$ ipython --no-banner

In [1]: import numpy as np

In [2]: from numpy import linalg as LA

In [3]: np.set_printoptions(precision=3, suppress=True, linewidth=120, floatmode="fixed")

In [4]: A = np.load("a.npy")

In [5]: A
Out[5]: 
array([[0, 0, 0, 1],
       [0, 0, 1, 0],
       [0, 1, 0, 0],
       [1, 0, 0, 0]])

In [6]: A[:, 1] @ A[:, 2]
Out[6]: np.int64(0)

In [7]: A @ A.T
Out[7]: 
array([[1, 0, 0, 0],
       [0, 1, 0, 0],
       [0, 0, 1, 0],
       [0, 0, 0, 1]])

In [8]: LA.svd(A, compute_uv=False)
Out[8]: array([1.000, 1.000, 1.000, 1.000])

In [9]: A.T @ A
Out[9]: 
array([[1, 0, 0, 0],
       [0, 1, 0, 0],
       [0, 0, 1, 0],
       [0, 0, 0, 1]])

In [10]: LA.norm(A, axis=0)
Out[10]: array([1.000, 1.000, 1.000, 1.000])

In [11]: theta = np.radians(120)

In [12]: r_ = np.eye(4)

In [13]: r_[2, 2] = r_[1, 1] = np.cos(theta)

In [14]: r_[2, 1], r_[1, 2] = -np.sin(theta), np.sin(theta)

In [15]: r_
Out[15]: 
array([[ 1.000,  0.000,  0.000,  0.000],
       [ 0.000, -0.500,  0.866,  0.000],
       [ 0.000, -0.866, -0.500,  0.000],
       [ 0.000,  0.000,  0.000,  1.000]])

In [16]: Y = A @ r_.T

In [17]: np.allclose(A @ A.T, Y @ Y.T)
Out[17]: True

In [18]: LA.svd(A, compute_uv=False), LA.svd(Y, compute_uv=False)
Out[18]: (array([1.000, 1.000, 1.000, 1.000]), array([1.000, 1.000, 1.000, 1.000]))

In [19]: Y
Out[19]: 
array([[ 0.000,  0.000,  0.000,  1.000],
       [ 0.000,  0.866, -0.500,  0.000],
       [ 0.000, -0.500, -0.866,  0.000],
       [ 1.000,  0.000,  0.000,  0.000]])

In [20]: np.all(LA.eigvalsh(A) > 0)
Out[20]: np.False_

In [21]: w1 = np.array([[-7, 3, -9, 4, 7, -5],
    ...:     [-6, 9, 2, -8, -5, -1],
    ...:     [1, 2, -9, 1, 8, 1],
    ...:     [7, 0, 6, -2, 3, 9]])

In [22]: coef = np.array([2, -4, -2, 3, -1, 5])

In [23]: H = np.maximum(A @ w1 + coef, 0)

In [24]: H
Out[24]: 
array([[ 9,  0,  4,  1,  2, 14],
       [ 3,  0,  0,  4,  7,  6],
       [ 0,  5,  0,  0,  0,  4],
       [ 0,  0,  0,  7,  6,  0]])

In [25]: Z = np.array([[3, 0], [0, 0], [1, -2], [0, 0], [3, 3], [-2, -2]])

In [26]: (H @ Z).round(6).argmax(axis=1)
Out[26]: array([0, 0, 0, 0])

In [27]: w1 @ Z
Out[27]: 
array([[  1,  49],
       [-29, -17],
       [ 16,  40],
       [ 18, -21]])

In [28]: rng = np.random.default_rng(762503)

In [29]: J = np.eye(5, dtype=int)[rng.permutation(5)]

In [30]: J
Out[30]: 
array([[0, 1, 0, 0, 0],
       [0, 0, 0, 1, 0],
       [1, 0, 0, 0, 0],
       [0, 0, 1, 0, 0],
       [0, 0, 0, 0, 1]])

In [31]: LA.pinv(J)
Out[31]: 
array([[0.000, 0.000, 1.000, 0.000, 0.000],
       [1.000, 0.000, 0.000, 0.000, 0.000],
       [0.000, 0.000, 0.000, 1.000, 0.000],
       [0.000, 1.000, 0.000, 0.000, 0.000],
       [0.000, 0.000, 0.000, 0.000, 1.000]])

In [32]: J.T @ J
Out[32]: 
array([[1, 0, 0, 0, 0],
       [0, 1, 0, 0, 0],
       [0, 0, 1, 0, 0],
       [0, 0, 0, 1, 0],
       [0, 0, 0, 0, 1]])

In [33]: J @ J.T
Out[33]: 
array([[1, 0, 0, 0, 0],
       [0, 1, 0, 0, 0],
       [0, 0, 1, 0, 0],
       [0, 0, 0, 1, 0],
       [0, 0, 0, 0, 1]])

In [34]: Y = J + rng.integers(-2, 3, (5, 1)) @ rng.integers(-2, 3, (1, 5))

In [35]: Y
Out[35]: 
array([[-2, -1,  0,  2,  2],
       [ 2,  2,  0, -1, -2],
       [ 0, -1,  0,  1,  1],
       [-1, -1,  1,  1,  1],
       [ 1,  1,  0, -1,  0]])

In [36]: LA.matrix_rank(Y - J, tol=1e-8)
Out[36]: np.int64(1)

In [37]: np.round(LA.svd(Y - J, compute_uv=False), 3) + 0
Out[37]: array([6.633, 0.000, 0.000, 0.000, 0.000])

In [38]: Y - J
Out[38]: 
array([[-2, -2,  0,  2,  2],
       [ 2,  2,  0, -2, -2],
       [-1, -1,  0,  1,  1],
       [-1, -1,  0,  1,  1],
       [ 1,  1,  0, -1, -1]])

In [39]: round(float(LA.norm(Y[0], 1)), 3), round(LA.norm(Y[0], np.inf), 3)
Out[39]: (7.0, np.float64(2.0))

In [40]: np.round(LA.norm(Y, "nuc"), 3)
Out[40]: np.float64(9.633)

In [41]: round(LA.norm(Y) ** 2 / LA.norm(Y, 2) ** 2, 3)
Out[41]: np.float64(1.113)
